$ ipython --no-banner

In [1]: import numpy as np

In [2]: np.set_printoptions(suppress=True, linewidth=100)

In [3]: out = np.array([[-1, -1, 1, 2, -1],
   ...:     [-2, -3, 1, -3, -2],
   ...:     [2, 3, 3, -3, 3],
   ...:     [1, 0, 2, -1, -1],
   ...:     [-1, 1, 2, 2, 3]])

In [4]: M = out + out.T

In [5]: M
Out[5]: 
array([[-2, -3,  3,  3, -2],
       [-3, -6,  4, -3, -1],
       [ 3,  4,  6, -1,  5],
       [ 3, -3, -1, -2,  1],
       [-2, -1,  5,  1,  6]])

In [6]: evals, V = np.linalg.eigh(M)

In [7]: x0 = np.array([2, 2, 0, 0, 2])

In [8]: np.abs(M).sum(axis=1).max(), round(float(np.abs(evals).max()), 2)
Out[8]: (np.int64(19), 11.31)

In [9]: np.round(np.linalg.eigvalsh(M[1:, 1:]), 2)
Out[9]: array([-8.52, -2.32,  3.54, 11.3 ])

In [10]: np.all(np.linalg.eigvalsh(M) > 0)
Out[10]: np.False_

In [11]: np.round(np.linalg.eigvalsh(M).min(), 2)
Out[11]: np.float64(-9.98)

In [12]: [round(float(np.linalg.det(M[:i, :i])), 2) + 0 for i in range(1, 6)]
Out[12]: [-2.0, 3.0, 32.0, 1172.0, 7104.0]

In [13]: K = np.array([[0.0, 0.0, 0.0, 0.0],
    ...:     [0.0, -2.0, -1.0, -2.0],
    ...:     [0.0, 0.0, 2.0, 1.0],
    ...:     [0.0, 1.0, 1.0, 0.0]])

In [14]: out = M / np.sqrt((M ** 2).mean(axis=1, keepdims=True))

In [15]: np.round(np.linalg.norm(out, axis=1), 2)
Out[15]: array([2.24, 2.24, 2.24, 2.24, 2.24])

In [16]: np.linalg.matrix_rank(M - M.mean(axis=1, keepdims=True))
Out[16]: np.int64(4)

In [17]: np.linalg.matrix_rank(out) == np.linalg.matrix_rank(M)
Out[17]: np.True_

In [18]: np.unique(K.round(6), axis=0).shape
Out[18]: (4, 4)

In [19]: np.round(np.trace(np.linalg.pinv(K) @ K), 2)
Out[19]: np.float64(3.0)

In [20]: np.linalg.lstsq(K[:-1].T, K[-1])[2]
Out[20]: np.int32(2)

In [21]: np.allclose(K[:-1].T @ np.linalg.lstsq(K[:-1].T, K[-1])[0], K[-1])
Out[21]: False

In [22]: U, sig, Vh = np.linalg.svd(K)

In [23]: sig.round(2)
Out[23]: array([3.56, 1.59, 0.88, 0.  ])

In [24]: np.argmax(sig[:-1] / (sig[1:] + 1e-6)) + 1
Out[24]: np.int64(3)

In [25]: out = U[:, :3] @ np.diag(sig[:3]) @ Vh[:3]

In [26]: np.linalg.matrix_rank(K, rtol=0.05)
Out[26]: np.int64(3)

In [27]: np.linalg.matrix_rank(out)
Out[27]: np.int64(3)

In [28]: r = np.linalg.matrix_rank(K)

In [29]: r
Out[29]: np.int64(3)

In [30]: ns = np.linalg.svd(K)[2][r:].T

In [31]: np.allclose(K @ ns, 0)
Out[31]: True

In [32]: K @ ns
Out[32]: 
array([[0.],
       [0.],
       [0.],
       [0.]])

In [33]: np.linalg.matrix_rank(K.T @ K), np.linalg.matrix_rank(K @ K.T)
Out[33]: (np.int64(3), np.int64(3))

In [34]: feats = np.load("test10.npy")

In [35]: feats
Out[35]: 
array([[ 2.1 , -0.23, -0.27,  0.8 , -0.08],
       [ 2.1 , -0.3 , -0.2 ,  0.9 , -0.1 ],
       [-0.4 ,  0.8 ,  0.1 , -1.4 ,  0.7 ],
       [ 1.  , -0.7 , -0.9 ,  0.  , -1.1 ]])

In [36]: u = np.array([1, 2, 1])

In [37]: np.round(np.polyval(u, feats[1]), 2)
Out[37]: array([9.61, 0.49, 0.64, 3.61, 0.81])

In [38]: np.round(np.array([np.convolve(row, u, "same") for row in feats]), 2)
Out[38]: 
array([[ 3.97,  1.37,  0.03,  1.25,  0.64],
       [ 3.9 ,  1.3 ,  0.2 ,  1.5 ,  0.7 ],
       [ 0.  ,  1.3 , -0.4 , -2.  ,  0.  ],
       [ 1.3 , -1.3 , -2.5 , -2.  , -2.2 ]])

In [39]: np.round(np.cross(feats[1, :3], feats[0, :3]), 2)
Out[39]: array([0.03, 0.15, 0.15])

In [40]: out = np.array([[1, 0], [0, 2], [-1, 1], [2, 2], [-2, 3]])

In [41]: np.linalg.matrix_rank(np.vstack([feats, out.T]))
Out[41]: np.int64(5)

In [42]: np.round(feats @ out, 2)
Out[42]: 
array([[ 4.13,  0.63],
       [ 4.3 ,  0.7 ],
       [-4.7 ,  1.  ],
       [ 4.1 , -5.6 ]])

In [43]: arr = np.array([[-0.7, 4.02, 0.8, -0.3],
    ...:     [-0.5, -3.2, -0.6, 0.2],
    ...:     [0.0, 10.09, 2.0, -0.6],
    ...:     [1.6, 2.93, 0.6, 1.9],
    ...:     [0.4, -0.94, -0.2, -0.8],
    ...:     [1.0, -1.03, -0.2, 0.2],
    ...:     [0.8, -3.94, -0.8, 0.0],
    ...:     [1.9, -3.95, -0.8, 0.1],
    ...:     [-0.5, -6.08, -1.2, -0.4],
    ...:     [-0.4, 0.0, 0.0, 0.2],
    ...:     [0.1, 6.81, 1.4, -0.5],
    ...:     [-2.1, 7.02, 1.4, 0.5]])

In [44]: C2 = np.cov(arr, rowvar=False)

In [45]: C2.round(2) + 0
Out[45]: 
array([[ 1.21, -1.92, -0.39,  0.2 ],
       [-1.92, 26.46,  5.28, -0.01],
       [-0.39,  5.28,  1.05,  0.  ],
       [ 0.2 , -0.01,  0.  ,  0.5 ]])

In [46]: round(float(np.corrcoef(arr[:, 0], arr[:, 2])[0, 1]), 2)
Out[46]: -0.34

In [47]: np.argsort(-arr.std(axis=0).round(6), kind="stable")
Out[47]: array([1, 0, 2, 3])

In [48]: np.round(arr.std(axis=0), 2)
Out[48]: array([1.05, 4.92, 0.98, 0.68])

In [49]: np.flatnonzero(np.linalg.matrix_power((K != 0) + (K.T != 0) + np.eye(4), 4)[0])
Out[49]: array([0])

In [50]: round(float(np.linalg.det(K)), 2)
Out[50]: 0.0

In [51]: evals, V = np.linalg.eig(M)

In [52]: np.round(np.sort(np.linalg.eigvals(M.T)), 2)
Out[52]: array([-9.98, -5.89,  2.96,  3.6 , 11.31])

In [53]: np.round(M @ V[:, 0] - evals[0] * V[:, 0], 2) + 0
Out[53]: array([0., 0., 0., 0., 0.])

In [54]: np.round(np.sort(np.linalg.eigvals(M @ M)), 2)
Out[54]: array([  8.78,  12.98,  34.75,  99.61, 127.88])

In [55]: round(float(np.prod(evals)), 2)
Out[55]: 7104.0

In [56]: evals.round(2)
Out[56]: array([-9.98, -5.89, 11.31,  2.96,  3.6 ])

In [57]: F = np.load("run2.npy")

In [58]: F
Out[58]: 
array([[ 1, -1,  1],
       [ 1,  0,  0],
       [ 1,  1,  1],
       [ 1,  2,  4],
       [ 1,  3,  9]])

In [59]: proj = F @ np.linalg.solve(F.T @ F, F.T)

In [60]: np.trace(proj)
Out[60]: np.float64(3.0)

In [61]: np.linalg.matrix_rank(np.eye(5) - proj)
Out[61]: np.int64(2)

In [62]: np.allclose(proj @ proj, proj)
Out[62]: True

In [63]: np.round(np.diag(proj), 2)
Out[63]: array([0.89, 0.37, 0.49, 0.37, 0.89])

In [64]: J = np.loadtxt("m.csv", delimiter=",")

In [65]: J
Out[65]: 
array([[-0.47, -0.48,  0.65,  1.38],
       [-0.16,  1.21, -0.25, -1.75],
       [-1.29,  0.54,  1.57,  1.69],
       [-1.38, -1.4 , -0.93, -0.34],
       [ 3.56, -1.04,  0.57, -0.43],
       [ 0.66, -2.61, -0.24,  4.03],
       [-2.49, -0.37, -3.77,  2.52],
       [ 1.5 ,  0.16,  1.51, -1.56],
       [ 2.63,  0.28,  4.28, -0.66],
       [-5.21,  2.4 ,  0.07, -0.38],
       [-0.52, -0.88,  2.05, -0.79],
       [-3.23,  1.56, -3.72,  1.75],
       [-0.28,  0.57,  0.31, -1.04],
       [-0.16,  2.01, -0.46,  2.05],
       [ 0.96, -1.36, -1.12,  1.73],
       [ 1.58,  0.35,  0.88, -1.05],
       [ 0.61,  0.27,  0.33,  1.2 ],
       [ 1.07,  1.71, -0.58, -0.3 ],
       [-0.57,  0.08, -0.95,  3.78],
       [-0.53, -0.67,  2.06,  1.61],
       [-2.69,  0.7 , -3.89, -0.85],
       [-4.67,  1.39, -4.23,  1.18],
       [-0.18,  1.65, -1.43, -1.43],
       [-1.15, -0.54, -0.03,  0.24],
       [-2.99,  0.81,  0.37, -1.97],
       [ 4.6 , -2.42,  1.61,  2.64],
       [-2.33,  0.82,  0.51,  0.33],
       [-0.99, -0.25,  1.61, -0.39],
       [-0.32, -0.11, -0.66,  1.2 ],
       [-1.91, -0.64,  0.29,  1.53]])

In [66]: x0 = np.array([3, -1, -4, -4, 3])

In [67]: a = np.maximum(M @ x0, 0)

In [68]: M.T @ a
Out[68]: array([ 81, -81, -27, -54,  27])

In [69]: np.round(np.tanh(M @ x0), 2)
Out[69]: array([-1., -1.,  0.,  1., -1.])

In [70]: np.flatnonzero(a > 1e-9)
Out[70]: array([3])

In [71]: Xs = J - J.mean(axis=0)

In [72]: U, sig, Vh = np.linalg.svd(Xs, full_matrices=False)

In [73]: (np.sign(U[:, 0]) == np.sign(U[0, 0])).astype(int)
Out[73]: array([1, 1, 1, 0, 1, 1, 0, 1, 1, 0, 1, 0, 1, 0, 1, 1, 1, 1, 0, 1, 0, 0, 0, 0, 0, 1, 0, 1, 0, 0])

In [74]: np.round(Vh[0] * np.sign(Vh[0, np.abs(Vh[0]).argmax()]), 2)
Out[74]: array([ 0.77, -0.25,  0.59, -0.03])

In [75]: np.round(np.abs(Vh[-1]), 2)
Out[75]: array([0.22, 0.88, 0.11, 0.4 ])

In [76]: np.searchsorted(np.cumsum(sig ** 2) / (sig ** 2).sum(), 0.9) + 1
Out[76]: np.int64(3)

In [77]: np.abs(U[:, 0]).argmax()
Out[77]: np.int64(21)

In [78]: proj = J @ np.linalg.solve(J.T @ J, J.T)

In [79]: np.allclose(proj @ proj, proj)
Out[79]: True

In [80]: round(float(np.trace(proj)), 2)
Out[80]: 4.0

In [81]: np.linalg.matrix_rank(np.eye(30) - proj)
Out[81]: np.int64(26)

In [82]: E = np.load("data.npy")

In [83]: E.round(2)
Out[83]: 
array([[ 0.95, -0.15,  0.08,  0.15],
       [-0.15,  0.02, -0.01, -0.02],
       [ 0.08, -0.01,  0.01,  0.01],
       [ 0.15, -0.02,  0.01,  0.02]])

In [84]: evals, V = np.linalg.eigh(E)

In [85]: x0 = np.array([0, 1, 0, 1])

In [86]: (np.sign(V[:, -1].round(6)) == np.sign(V[0, -1].round(6))).astype(int)
Out[86]: array([1, 0, 1, 1])

In [87]: x0 @ E @ x0 / (x0 @ x0), np.round(evals[0], 2), round(float(evals[-1]), 2)
Out[87]: (np.float64(0.0), np.float64(-0.0), 1.0)

In [88]: np.round(V * np.maximum(evals, 0) @ V.T, 2)
Out[88]: 
array([[ 0.95, -0.15,  0.08,  0.15],
       [-0.15,  0.02, -0.01, -0.02],
       [ 0.08, -0.01,  0.01,  0.01],
       [ 0.15, -0.02,  0.01,  0.02]])

In [89]: round(float(np.abs(E).sum(axis=1).max()), 2), round(np.abs(evals).max(), 2)
Out[89]: (1.32, np.float64(1.0))

In [90]: np.linalg.matrix_rank(E, rtol=0.1)
Out[90]: np.int64(1)

In [91]: np.argsort(-np.linalg.norm(E, axis=0).round(6), kind="stable")[:3]
Out[91]: array([0, 1, 3])

In [92]: np.unique(E.round(6), axis=0).shape
Out[92]: (4, 4)

In [93]: np.linalg.lstsq(E[:-1].T, E[-1])[2]
Out[93]: np.int32(1)

In [94]: np.round(E @ np.linalg.pinv(E) @ E, 2)
Out[94]: 
array([[ 0.95, -0.15,  0.08,  0.15],
       [-0.15,  0.02, -0.01, -0.02],
       [ 0.08, -0.01,  0.01,  0.01],
       [ 0.15, -0.02,  0.01,  0.02]])

In [95]: np.abs(np.diag(np.linalg.qr(E)[1])) > 1e-9
Out[95]: array([ True, False, False, False])

In [96]: round(np.linalg.det(2 * E), 2), np.round(np.linalg.det(E), 2)
Out[96]: (np.float64(-0.0), np.float64(-0.0))

In [97]: np.round(np.poly(E), 2) + 0
Out[97]: array([ 1., -1.,  0.,  0.,  0.])

In [98]: ang = np.radians(90)

In [99]: Rm = np.eye(4)

In [100]: Rm[0, 0] = Rm[1, 1] = np.cos(ang)

In [101]: Rm[0, 1], Rm[1, 0] = -np.sin(ang), np.sin(ang)

In [102]: Rm.round(2) + 0
Out[102]: 
array([[ 0., -1.,  0.,  0.],
       [ 1.,  0.,  0.,  0.],
       [ 0.,  0.,  1.,  0.],
       [ 0.,  0.,  0.,  1.]])

In [103]: out = E @ Rm.T

In [104]: round(float(np.linalg.det(Rm)), 2), np.trace(Rm)
Out[104]: (1.0, np.float64(2.0))

In [105]: mat = np.array([[0, 3, 0, 0, 2],
     ...:     [0, 2, 3, 3, 0],
     ...:     [0, 0, 0, 2, 3],
     ...:     [0, 0, 0, 0, 1],
     ...:     [0, 0, 0, 0, 3]])

In [106]: U, sig, Vh = np.linalg.svd(mat)

In [107]: np.argmax(sig[:-1] / (sig[1:] + 1e-6)) + 1
Out[107]: np.int64(4)

In [108]: sig.round(2)
Out[108]: array([5.65, 4.24, 2.71, 0.88, 0.  ])

In [109]: out = U[:, :4] @ np.diag(sig[:4]) @ Vh[:4]

In [110]: round(float(np.abs(mat - out).max()), 2)
Out[110]: 0.0

In [111]: np.round(np.linalg.norm(mat - out) / np.linalg.norm(mat), 2)
Out[111]: np.float64(0.0)

In [112]: np.linalg.matrix_rank(out)
Out[112]: np.int64(4)

In [113]: U, sig, Vh = np.linalg.svd(mat)

In [114]: V = Vh[:(sig > 1e-8).sum()]

In [115]: rng = np.random.default_rng(32)

In [116]: x0 = mat[3] + -2 * mat[4] + rng.integers(2) * np.eye(5)[4]

In [117]: x0
Out[117]: array([ 0.,  0.,  0.,  0., -4.])

In [118]: np.round(np.linalg.norm(x0 - V.T @ V @ x0), 2)
Out[118]: np.float64(0.0)

In [119]: np.round(np.diag(V.T @ V), 2)
Out[119]: array([0., 1., 1., 1., 1.])

In [120]: np.linalg.matrix_rank(np.vstack([mat, x0]))
Out[120]: np.int64(4)

In [121]: np.round(V.T @ V, 2) + 0
Out[121]: 
array([[0., 0., 0., 0., 0.],
       [0., 1., 0., 0., 0.],
       [0., 0., 1., 0., 0.],
       [0., 0., 0., 1., 0.],
       [0., 0., 0., 0., 1.]])

In [122]: np.linalg.matrix_rank(mat, rtol=0.1)
Out[122]: np.int64(4)

In [123]: [round(float(x), 2) for x in np.linalg.svd(mat, compute_uv=False)[:3]]
Out[123]: [5.65, 4.24, 2.71]
